% python3 -q
>>> import numpy as np
>>> np.set_printoptions(precision=3, suppress=True, linewidth=100, legacy="1.25")
>>> M = np.arange(8).reshape(2, 4) + 4
>>> M
array([[ 4,  5,  6,  7],
       [ 8,  9, 10, 11]])
>>> other = np.array([[0, 2], [2, 0], [9, -1], [-8, 4]])
>>> other.T @ M.T
array([[ 8, 20],
       [30, 50]])
>>> M @ other
array([[ 8, 30],
       [20, 50]])
>>> np.vstack([M, other.T]).shape
(4, 4)
>>> print(np.linalg.matrix_rank(np.vstack([M, other.T])))
4
>>> np.linalg.matrix_rank(M @ other)
2
>>> rng = np.random.default_rng(2221)
>>> other = M + rng.integers(-2, 3, (2, 1)) @ rng.integers(-2, 3, (1, 4))
>>> other
array([[ 6,  1, 10, 11],
       [ 8,  9, 10, 11]])
>>> other - M
array([[ 2, -4,  4,  4],
       [ 0,  0,  0,  0]])
>>> np.abs(other - M).sum(axis=1)
array([14,  0])
>>> Uu, sig, vt = np.linalg.svd(M)
>>> np.argmax(sig[:-1] / (sig[1:] + 1e-6)) + 1
1
>>> other = Uu[:, :1] @ np.diag(sig[:1]) @ vt[:1]
>>> print(np.linalg.matrix_rank(M, rtol=0.05))
1
>>> round(float(np.linalg.norm(M - other, 2)), 3), round(sig[1], 3)
(0.807, 0.807)
>>> np.linalg.cond(M) > 100
False
>>> np.round(np.linalg.norm(M, 2) / np.linalg.norm(M), 3)
0.999
>>> arr = np.loadtxt("mat.csv", delimiter=",")
>>> arr
array([[-2.,  0.,  0.],
       [ 0., -2., -3.],
       [ 0., -3., -2.]])
>>> other = arr / np.sqrt((arr ** 2).mean(axis=1, keepdims=True))
>>> print(np.linalg.norm(other, axis=1))
[1.732 1.732 1.732]
>>> other[1]
array([ 0.   , -0.961, -1.441])
>>> round(np.linalg.eigvalsh(arr).min(), 3)
-5.0
>>> print(np.all(np.linalg.eigvalsh(arr) > 0))
False
>>> other = arr + rng.integers(-2, 3, (3, 1)) @ rng.integers(-2, 3, (1, 3))
>>> other
array([[-3.,  2.,  0.],
       [-1.,  0., -3.],
       [ 1., -5., -2.]])
>>> print(np.round(np.linalg.svd(other - arr, compute_uv=False), 3) + 0)
[3.873 0.    0.   ]
>>> print(other - arr)
[[-1.  2.  0.]
 [-1.  2.  0.]
 [ 1. -2.  0.]]
>>> print(np.linalg.matrix_rank(other - arr, tol=1e-8))
1
>>> T = np.stack([other, -1 * other, other[::-1]])
>>> print(np.linalg.norm(T, axis=(1, 2)))
[7.28 7.28 7.28]
>>> print(np.linalg.matrix_rank(T.reshape(3, -1)))
2
>>> np.linalg.det(T)
array([ 35., -35., -35.])
>>> T.shape
(3, 3, 3)
>>> np.linalg.matrix_rank(T)
array([3, 3, 3])
>>> T.sum(axis=0)
array([[ 1., -5., -2.],
       [-1.,  0., -3.],
       [-3.,  2.,  0.]])
>>> round(float(np.linalg.det(2 * arr)), 3), round(np.linalg.det(arr), 3)
(80.0, 10.0)
>>> np.kron(np.eye(2, dtype=int), arr)
array([[-2.,  0.,  0., -0.,  0.,  0.],
       [ 0., -2., -3.,  0., -0., -0.],
       [ 0., -3., -2.,  0., -0., -0.],
       [-0.,  0.,  0., -2.,  0.,  0.],
       [ 0., -0., -0.,  0., -2., -3.],
       [ 0., -0., -0.,  0., -3., -2.]])
>>> np.linalg.eigvals(arr)
array([ 1., -5., -2.])
>>> np.einsum("ii->", arr)
-6.0
>>> round(np.linalg.det(arr.T), 3)
10.0
>>> print(np.round(np.linalg.eigvals(arr).sum().real, 3))
-6.0
